% python3 -q
>>> import numpy as np
>>> np.set_printoptions(precision=3, suppress=True, linewidth=140, legacy="1.25")
>>> m1 = np.loadtxt("mat.csv", delimiter=",")
>>> m1
array([[ 0.011, -0.152, -0.118, -0.035,  0.138,  0.107,  0.091,  0.219,  0.058, -0.171,  0.053,  0.131,  0.044],
       [ 0.546,  1.745,  1.151, -1.124, -1.652, -0.564, -1.049, -1.706, -1.066,  1.645, -1.128, -1.093, -0.107],
       [-0.755, -2.445, -1.55 ,  1.656,  2.335,  0.782,  1.643,  2.346,  1.613, -2.334,  1.554,  1.53 , -0.052],
       [ 1.088,  3.188,  2.115, -2.127, -3.197, -1.086, -2.157, -3.135, -2.187,  3.102, -2.051, -2.062,  0.065],
       [ 0.363,  1.092,  0.729, -0.646, -1.06 , -0.379, -0.642, -1.033, -0.728,  1.012, -0.649, -0.698,  0.041],
       [-1.224, -4.053, -2.681,  2.76 ,  4.075,  1.354,  2.711,  4.097,  2.677, -4.138,  2.792,  2.758, -0.026],
       [ 0.729,  2.247,  1.477, -1.497, -2.084, -0.717, -1.321, -2.181, -1.433,  2.152, -1.414, -1.52 , -0.076],
       [-0.222, -0.68 , -0.359,  0.353,  0.6  ,  0.227,  0.389,  0.611,  0.445, -0.617,  0.384,  0.303, -0.026],
       [ 0.142,  0.259,  0.276, -0.257, -0.309,  0.014, -0.234, -0.244, -0.211,  0.345, -0.214, -0.21 , -0.101],
       [ 0.477,  1.554,  1.045, -1.033, -1.591, -0.548, -1.003, -1.541, -1.054,  1.594, -1.069, -1.064,  0.024],
       [ 0.309,  0.902,  0.623, -0.593, -1.102, -0.307, -0.536, -0.973, -0.607,  0.891, -0.62 , -0.645,  0.091],
       [-0.39 , -1.031, -0.607,  0.649,  1.123,  0.398,  0.72 ,  1.002,  0.738, -1.137,  0.695,  0.661,  0.069],
       [-1.149, -3.711, -2.36 ,  2.387,  3.587,  1.175,  2.479,  3.636,  2.492, -3.54 ,  2.348,  2.374,  0.045],
       [ 0.65 ,  1.983,  1.307, -1.266, -1.948, -0.661, -1.323, -2.023, -1.318,  2.008, -1.293, -1.314, -0.071],
       [-0.114, -0.086, -0.145,  0.034,  0.183,  0.103,  0.116,  0.285,  0.083, -0.268,  0.117,  0.069,  0.078],
       [-0.775, -2.315, -1.528,  1.533,  2.323,  0.775,  1.461,  2.387,  1.547, -2.362,  1.538,  1.653,  0.035],
       [-0.942, -2.806, -1.871,  1.801,  2.765,  0.968,  1.838,  2.722,  1.932, -2.822,  1.802,  1.783,  0.057],
       [ 0.462,  1.374,  0.878, -0.905, -1.353, -0.412, -0.935, -1.42 , -0.957,  1.375, -0.891, -0.913, -0.007],
       [-0.946, -2.92 , -1.88 ,  1.899,  2.816,  0.952,  1.887,  2.847,  1.884, -2.828,  2.008,  1.914,  0.023],
       [ 1.763,  5.164,  3.459, -3.535, -5.17 , -1.666, -3.499, -5.274, -3.469,  5.238, -3.542, -3.552, -0.029]])
>>> P = m1 @ np.linalg.solve(m1.T @ m1, m1.T)
>>> np.round(np.linalg.eigvalsh(P), 3) + 0
array([0., 0., 0., 0., 0., 0., 0., 1., 1., 1., 1., 1., 1., 1., 1., 1., 1., 1., 1., 1.])
>>> round(np.trace(P), 3)
13.0
>>> np.allclose(P @ P, P)
True
>>> P @ m1[:, 0]
array([ 0.011,  0.546, -0.755,  1.088,  0.363, -1.224,  0.729, -0.222,  0.142,  0.477,  0.309, -0.39 , -1.149,  0.65 , -0.114, -0.775,
       -0.942,  0.462, -0.946,  1.763])
